$ ipython --no-banner

In [1]: import numpy as np

In [2]: from numpy import linalg as LA

In [3]: np.set_printoptions(suppress=True, linewidth=200)

In [4]: def rnd(a):
   ...:     return np.round(a, 2) + 0
   ...: 

In [5]: arr = np.loadtxt("mat.csv", delimiter=",")

In [6]: print(arr)
[[11.95  8.98 13.95  2.01  1.96]
 [ 9.94  7.99 10.02 -0.01 -0.01]
 [ 3.96  1.97  6.1   2.02  1.99]
 [ 8.98  6.    9.99  0.93  0.96]
 [ 3.09  2.97  3.02  0.    0.01]
 [11.97  9.01 13.05  1.02  0.95]
 [ 5.98  6.03  6.    0.03  0.06]
 [ 5.07  4.03  4.99  0.01 -0.06]
 [ 2.08  1.01  3.02  1.06  0.94]
 [ 3.99  1.98  5.99  2.1   1.94]
 [ 9.98  7.93 10.99  0.93  1.01]
 [ 3.95  1.98  4.95  1.09  0.98]
 [ 6.07  5.99  6.06  0.    0.06]
 [12.03  8.98 13.98  1.98  1.99]
 [ 3.97  1.99  3.93  0.12 -0.03]]

In [7]: cen = arr - arr.mean(axis=0)

In [8]: Uu, sigma, vt = LA.svd(cen, full_matrices=False)

In [9]: print(LA.matrix_rank(cen))
5

In [10]: print(np.abs(Uu[:, 0]).argmax())
13

In [11]: print(np.searchsorted(np.cumsum(sigma ** 2) / (sigma ** 2).sum(), 0.9) + 1)
1

In [12]: print(rnd(cen.mean(axis=0)))
[0. 0. 0. 0. 0.]

In [13]: print(rnd(sigma ** 2 / (sigma ** 2).sum()))
[0.94 0.06 0.01 0.   0.  ]

In [14]: print((np.sign(Uu[:, 0]) == np.sign(Uu[0, 0])).astype(int))
[1 1 0 1 0 1 0 0 0 0 1 0 0 1 0]

In [15]: print(rnd(sigma))
[22.38  5.59  1.68  0.16  0.1 ]

In [16]: print(rnd(vt[0] * np.sign(vt[0, np.abs(vt[0]).argmax()])))
[0.59 0.48 0.64 0.04 0.05]

In [17]: print(rnd((sigma ** 2).sum() ** 2 / (sigma ** 4).sum()))
1.14

In [18]: print(np.abs(vt[0]).argmax())
2

In [19]: M = np.loadtxt("data.csv", delimiter=",")

In [20]: print(M)
[[0. 0. 0. 0. 0. 0. 0. 0. 0. 1.]
 [0. 0. 1. 1. 0. 0. 0. 0. 0. 0.]
 [0. 1. 0. 0. 0. 0. 0. 0. 0. 0.]
 [0. 1. 0. 0. 0. 0. 0. 1. 0. 0.]
 [0. 0. 0. 0. 0. 0. 0. 0. 0. 0.]
 [0. 0. 0. 0. 0. 0. 0. 0. 0. 0.]
 [0. 0. 0. 0. 0. 0. 0. 0. 1. 0.]
 [0. 0. 0. 1. 0. 0. 0. 0. 1. 0.]
 [0. 0. 0. 0. 0. 0. 1. 1. 0. 0.]
 [1. 0. 0. 0. 0. 0. 0. 0. 0. 0.]]

In [21]: w, vecs = LA.eigh(M)

In [22]: x0 = np.array([2, -1, 2, -2, 0, 0, 3, 2, -1, 1])

In [23]: print(x0 @ M @ x0 / (x0 @ x0), rnd(w[0]), rnd(w[-1]))
-0.5 -1.8 1.8

In [24]: print(x0 @ M @ x0)
-14.0

In [25]: print(rnd(np.trace(LA.pinv(M) @ M)))
8.0

In [26]: print(np.abs(np.diag(LA.qr(M)[1])) > 1e-9)
[ True  True  True  True False False  True  True  True  True]

In [27]: print((M != 0).astype(int))
[[0 0 0 0 0 0 0 0 0 1]
 [0 0 1 1 0 0 0 0 0 0]
 [0 1 0 0 0 0 0 0 0 0]
 [0 1 0 0 0 0 0 1 0 0]
 [0 0 0 0 0 0 0 0 0 0]
 [0 0 0 0 0 0 0 0 0 0]
 [0 0 0 0 0 0 0 0 1 0]
 [0 0 0 1 0 0 0 0 1 0]
 [0 0 0 0 0 0 1 1 0 0]
 [1 0 0 0 0 0 0 0 0 0]]

In [28]: print(np.flatnonzero(LA.matrix_power((M != 0) + (M.T != 0) + np.eye(10), 10)[6]))
[1 2 3 6 7 8]

In [29]: print(rnd(np.sort(LA.eigvals(M).real)))
[-1.8  -1.25 -1.   -0.45  0.    0.    0.45  1.    1.25  1.8 ]

In [30]: print(np.all(LA.eigvalsh(M) > 0))
False

In [31]: print(rnd(LA.eigvalsh(M).min()))
-1.8

In [32]: J = np.loadtxt("run14.csv", delimiter=",")

In [33]: print(J)
[[ 2.  0.  0.  2.  2.  0.  2.  0.  1.  2.  2.  2.  0.  2.]
 [ 0.  0.  1.  2.  2.  0.  0.  1.  1.  1.  1.  0.  0.  1.]
 [ 1.  0.  0.  1.  0.  0.  0.  1.  0.  1.  2.  1.  1.  1.]
 [ 0.  0.  0.  2.  2.  2.  1.  2.  2.  2.  0.  0.  0.  0.]
 [ 2.  0.  2.  1.  0.  0.  2.  0.  1.  2.  1.  0.  2.  2.]
 [ 2.  2.  2.  1.  1.  1.  1.  0.  0.  2.  0.  1.  1.  0.]
 [ 1.  0.  2.  0.  1.  0.  2.  2.  0.  2.  0.  2.  2.  1.]
 [ 1.  1.  2.  0.  1.  1.  2.  1.  1.  2.  2.  2.  1.  2.]
 [ 2.  0.  0.  2.  2.  2.  1.  2.  2.  1.  0.  1.  2.  1.]
 [ 2.  0.  2.  0.  1.  1.  1.  2.  0.  1.  1.  1.  1.  0.]
 [ 1.  1.  0.  1.  2.  0.  0.  2.  0.  2.  1.  0.  1.  1.]
 [ 0.  1.  0.  2.  1.  1.  2.  0.  2.  0.  0.  1.  0.  2.]
 [ 2.  1.  0.  2.  1.  2.  2.  1.  1.  0.  1.  2.  0.  2.]
 [ 1.  2.  0.  1.  2.  2.  1.  0.  2.  0.  0.  2.  2.  1.]
 [ 2.  0.  5. 12. 12.  0.  2.  5.  6.  7.  7.  2.  0.  7.]]

In [34]: T = np.stack([J, 2 * J, J[::-1]])

In [35]: print(LA.matrix_rank(T))
[14 14 14]

In [36]: print((T @ J.T).shape)
(3, 15, 15)

In [37]: A2 = np.c_[J[:, :10] @ np.array([[4, 0, -1, 0, 2, 5, 5, -1, -3, -3],
    ...:     [-4, 4, 5, -1, 2, 3, 1, 1, 3, -2],
    ...:     [0, 4, -5, 0, -4, 1, -3, 1, -5, 3],
    ...:     [-3, -2, 3, -1, 4, -4, 1, -3, -1, 4],
    ...:     [-4, 5, -1, -4, 1, 4, 2, 1, -3, 3],
    ...:     [-1, 1, 2, 3, -2, 2, 1, -1, 3, -3],
    ...:     [4, 1, 5, 2, -3, 4, -4, 1, 1, 3],
    ...:     [-2, -4, -2, 0, 2, -4, 4, -1, 3, -4],
    ...:     [5, -3, 5, 0, 5, -5, 4, 2, -5, -2],
    ...:     [1, 1, 4, 0, -5, -4, -2, -2, -4, 3]]), np.array([3, 3, 2, 2, 3, 2, 2, 0, 0, 4, 4, 5, 0, 4, 3])]

In [38]: print(A2)
[[   9.    7.   25.   -6.    3.    5.    8.   -6.  -25.   18.    3.]
 [ -10.    4.    6.  -10.    8.  -12.    9.   -4.  -19.   14.    3.]
 [   0.   -5.    4.   -1.    3.   -7.    8.   -7.   -5.    0.    2.]
 [  -4.   -3.   27.   -2.    7.  -18.   16.   -7.  -13.    5.    2.]
 [  20.    7.   14.    3.  -11.    3.   -3.   -3.  -28.   14.    3.]
 [  -2.   23.   15.   -2.  -10.   16.    2.   -4.  -18.    9.    2.]
 [   6.    9.    2.    0.  -17.    3.   -3.   -2.  -16.   10.    2.]
 [   8.   15.   16.    2.  -14.    7.   -1.    1.  -18.    7.    0.]
 [   3.   -4.   21.   -2.   16.   -4.   28.   -7.  -15.   -4.    0.]
 [   4.    8.   -6.    1.   -9.   10.    9.   -3.  -13.   -2.    4.]
 [ -13.    6.    9.  -10.    4.   -4.   15.   -7.   -9.    3.    4.]
 [   3.    2.   32.    0.   13.   -1.    6.    1.   -7.    8.    5.]
 [   3.    2.   25.    3.   12.   12.   17.   -5.   -2.   -3.    0.]
 [  -3.   13.   29.   -3.   15.   13.   18.    3.   -7.   -4.    4.]
 [ -41.   27.   55.  -56.   43.  -55.   53.  -26. -120.   88.    3.]]

In [39]: print(rnd(LA.lstsq(J, A2[:, 0])[0]))
[ 4. -4.  0. -3. -4. -1.  4. -2.  5.  1.  0.  0.  0.  0.]

In [40]: q, R = LA.qr(J)

In [41]: print(q.shape, R.shape)
(15, 14) (14, 14)

In [42]: print(np.allclose(R.T @ R, J.T @ J))
True

In [43]: rng = np.random.default_rng(2031)

In [44]: A2 = J + rng.integers(-2, 3, (15, 1)) @ rng.integers(-2, 3, (1, 14))

In [45]: print(A2)
[[ 3.  2. -1.  4.  1.  1.  3.  2.  2.  0.  0.  2.  2.  1.]
 [-1. -2.  2.  0.  3. -1. -1. -1.  0.  3.  3.  0. -2.  2.]
 [ 0. -2.  1. -1.  1. -1. -1. -1. -1.  3.  4.  1. -1.  2.]
 [ 0.  0.  0.  2.  2.  2.  1.  2.  2.  2.  0.  0.  0.  0.]
 [ 3.  2.  1.  3. -1.  1.  3.  2.  2.  0. -1.  0.  4.  1.]
 [ 4.  6.  0.  5. -1.  3.  3.  4.  2. -2. -4.  1.  5. -2.]
 [-1. -4.  4. -4.  3. -2.  0. -2. -2.  6.  4.  2. -2.  3.]
 [ 2.  3.  1.  2.  0.  2.  3.  3.  2.  0.  0.  2.  3.  1.]
 [ 3.  2. -1.  4.  1.  3.  2.  4.  3. -1. -2.  1.  4.  0.]
 [ 2.  0.  2.  0.  1.  1.  1.  2.  0.  1.  1.  1.  1.  0.]
 [ 2.  3. -1.  3.  1.  1.  1.  4.  1.  0. -1.  0.  3.  0.]
 [ 1.  3. -1.  4.  0.  2.  3.  2.  3. -2. -2.  1.  2.  1.]
 [ 4.  5. -2.  6. -1.  4.  4.  5.  3. -4. -3.  2.  4.  0.]
 [ 3.  6. -2.  5.  0.  4.  3.  4.  4. -4. -4.  2.  6. -1.]
 [ 3.  2.  4. 14. 11.  1.  3.  7.  7.  5.  5.  2.  2.  6.]]

In [46]: print(LA.matrix_rank(A2 - J, tol=1e-8))
1

In [47]: mat = np.load("case4.npy")

In [48]: print(mat)
[[-5.6  -6.03  6.37  1.   -1.36  0.71]
 [-1.16 -3.71  2.21  4.93 -6.99  4.28]
 [ 4.38  5.48 -2.68 -4.74  9.67 -5.12]
 [-3.24 -2.76  5.47  4.1  -4.02  4.38]
 [-5.57 -6.28  7.93  6.87 -8.01  7.12]
 [-0.86  0.88  3.17  2.   -1.63  3.58]
 [-2.87 -4.07  3.48  3.31 -3.84  2.74]
 [-5.22 -2.18 -1.26 -4.22 -1.2  -1.7 ]
 [-1.4  -0.1   1.77  1.56 -1.47  1.61]
 [ 1.31  0.08 -4.77 -1.77  0.44 -4.16]
 [-4.77 -2.35  2.28 -1.98  0.81 -2.19]]

In [49]: q, R = LA.qr(mat)

In [50]: print(rnd(abs(R[0, 0])), rnd(LA.norm(mat[:, 0])))
12.49 12.49

In [51]: print(np.trace(q @ q.T))
6.0

In [52]: print(rnd(np.abs(np.diag(R))))
[12.49  5.45  8.28  5.03  2.12  1.3 ]

In [53]: x0 = np.array([2, -2, -2, 3, 2, 0])

In [54]: y = mat @ x0

In [55]: print(rnd(LA.lstsq(mat, y)[0]))
[ 2. -2. -2.  3.  2.  0.]

In [56]: print(rnd(LA.pinv(mat) @ mat))
[[1. 0. 0. 0. 0. 0.]
 [0. 1. 0. 0. 0. 0.]
 [0. 0. 1. 0. 0. 0.]
 [0. 0. 0. 1. 0. 0.]
 [0. 0. 0. 0. 1. 0.]
 [0. 0. 0. 0. 0. 1.]]

In [57]: y = y + 0.02 * rng.normal(size=11)

In [58]: print(rnd(y))
[-11.59   1.51   8.24  -7.63  -9.89  -7.11  -2.34 -18.61  -4.44   7.56 -13.72]

In [59]: b, *_ = LA.lstsq(mat, y)

In [60]: print(b.round())
[ 2. -2. -2.  3.  2. -0.]

In [61]: print([round(float(LA.norm(LA.solve(mat.T @ mat + lam * np.eye(6), mat.T @ y))), 2) for lam in (0, 1, 10, 100)])
[4.96, 3.96, 2.86, 1.3]

In [62]: print(rnd(mat.T @ (y - mat @ b)))
[0. 0. 0. 0. 0. 0.]

In [63]: f = np.array([2, 1])

In [64]: print(rnd(np.convolve(mat[0], f)))
[-11.2  -17.66   6.71   8.37  -1.72   0.06   0.71]

In [65]: print(rnd(np.polyval(f, mat[0])))
[-10.2  -11.06  13.74   3.    -1.72   2.42]

In [66]: print(rnd(LA.norm(mat, 2)))
29.37

In [67]: print(rnd(LA.norm(mat, 1)), rnd(LA.norm(mat, np.inf)))
41.39 41.78

In [68]: print(rnd(LA.norm(mat[8], 1)), rnd(LA.norm(mat[8], np.inf)))
7.91 1.77

In [69]: print(rnd(LA.norm(mat) ** 2 / LA.norm(mat, 2) ** 2))
1.25

In [70]: print(rnd(LA.norm(mat, axis=1)))
[10.57 10.56 14.09 10.01 17.19  5.57  8.37  7.47  3.51  6.72  6.55]

In [71]: print(LA.norm(mat, axis=1).argmax())
4

In [72]: z = rng.permutation(6)

In [73]: A2 = mat[:, z] * rng.choice([-1, 1], 6)

In [74]: print(A2)
[[-1.36  5.6   0.71  6.03  6.37  1.  ]
 [-6.99  1.16  4.28  3.71  2.21  4.93]
 [ 9.67 -4.38 -5.12 -5.48 -2.68 -4.74]
 [-4.02  3.24  4.38  2.76  5.47  4.1 ]
 [-8.01  5.57  7.12  6.28  7.93  6.87]
 [-1.63  0.86  3.58 -0.88  3.17  2.  ]
 [-3.84  2.87  2.74  4.07  3.48  3.31]
 [-1.2   5.22 -1.7   2.18 -1.26 -4.22]
 [-1.47  1.4   1.61  0.1   1.77  1.56]
 [ 0.44 -1.31 -4.16 -0.08 -4.77 -1.77]
 [ 0.81  4.77 -2.19  2.35  2.28 -1.98]]

In [75]: Uu, _, vt = LA.svd(mat.T @ A2)

In [76]: print(rnd(Uu @ vt))
[[ 0. -1.  0.  0.  0.  0.]
 [ 0.  0.  0. -1.  0.  0.]
 [ 0.  0.  0.  0.  1.  0.]
 [ 0.  0.  0.  0.  0.  1.]
 [ 1.  0.  0.  0.  0.  0.]
 [ 0.  0.  1.  0.  0.  0.]]

In [77]: print(rnd(LA.lstsq(mat, A2)[0]))
[[ 0. -1.  0.  0.  0.  0.]
 [ 0.  0.  0. -1.  0.  0.]
 [ 0.  0.  0.  0.  1.  0.]
 [ 0.  0.  0.  0.  0.  1.]
 [ 1.  0.  0.  0.  0.  0.]
 [ 0.  0.  1.  0.  0.  0.]]

In [78]: m1 = np.load("layer1.npy")

In [79]: print(m1)
[[ 9 -4  9 -3 -5  5  1 -3  9 -6]
 [-4 -9  5 -3 -4 -2 -6  6  4 -6]
 [-4  8 -9 -4 -9 -9 -3  8 -5  8]
 [-6  4  2 -3  9 -1 -2 -6  0  6]
 [ 4 -3 -2  3 -4  8 -7 -9  6 -6]
 [ 1 -6 -6 -9  6 -8 -2  9 -1  6]
 [-7  2  9  9  5  1 -2  9 -1 -8]
 [-1 -6  9  9  5 -2  6 -6  5 -8]
 [-3  4 -5  8 -2 -8  4 -8  2  9]
 [-1  9 -4 -7  5 -3 -3 -7 -8 -6]]

In [80]: Uu, sigma, vt = LA.svd(m1)

In [81]: print(np.argmax(sigma[:-1] / (sigma[1:] + 1e-6)) + 1)
9

In [82]: A2 = Uu[:, :9] @ np.diag(sigma[:9]) @ vt[:9]

In [83]: print(rnd(np.abs(m1 - A2).max()))
0.1

In [84]: Uu, sigma, vt = LA.svd(J, full_matrices=False)

In [85]: print(rnd(np.sqrt((sigma ** 2).sum())), rnd(LA.norm(J)))
29.48 29.48

In [86]: print(Uu.shape, sigma.shape, vt.shape)
(15, 14) (14,) (14, 14)

In [87]: print(np.allclose(Uu * sigma @ vt, J))
True

In [88]: x0 = np.array([5, 4, 4, 1, 4, 2, 0, 2, 5, 5, 2, 1, 4, 1])

In [89]: y = J @ x0

In [90]: print(y)
[ 43.  29.  23.  38.  46.  48.  42.  52.  53.  40.  39.  25.  37.  47. 188.]

In [91]: print(rnd(LA.lstsq(J, y)[0]))
[5. 4. 4. 1. 4. 2. 0. 2. 5. 5. 2. 1. 4. 1.]

In [92]: y = y + 0.02 * rng.normal(size=15)

In [93]: print(rnd(y))
[ 42.99  28.99  22.97  37.99  46.    48.04  42.02  52.    52.99  40.01  38.96  24.99  36.99  46.98 187.99]

In [94]: b, *_ = LA.lstsq(J, y)

In [95]: print(rnd(b))
[ 5.01  3.99  4.02  1.    3.99  2.01 -0.03  1.99  5.01  5.01  1.97  1.02  3.98  1.01]

In [96]: print([round(float(LA.norm(LA.solve(J.T @ J + lam * np.eye(14), J.T @ y))), 2) for lam in (0, 1, 10, 100)])
[12.41, 11.63, 10.38, 8.19]

In [97]: print(b.round())
[ 5.  4.  4.  1.  4.  2. -0.  2.  5.  5.  2.  1.  4.  1.]
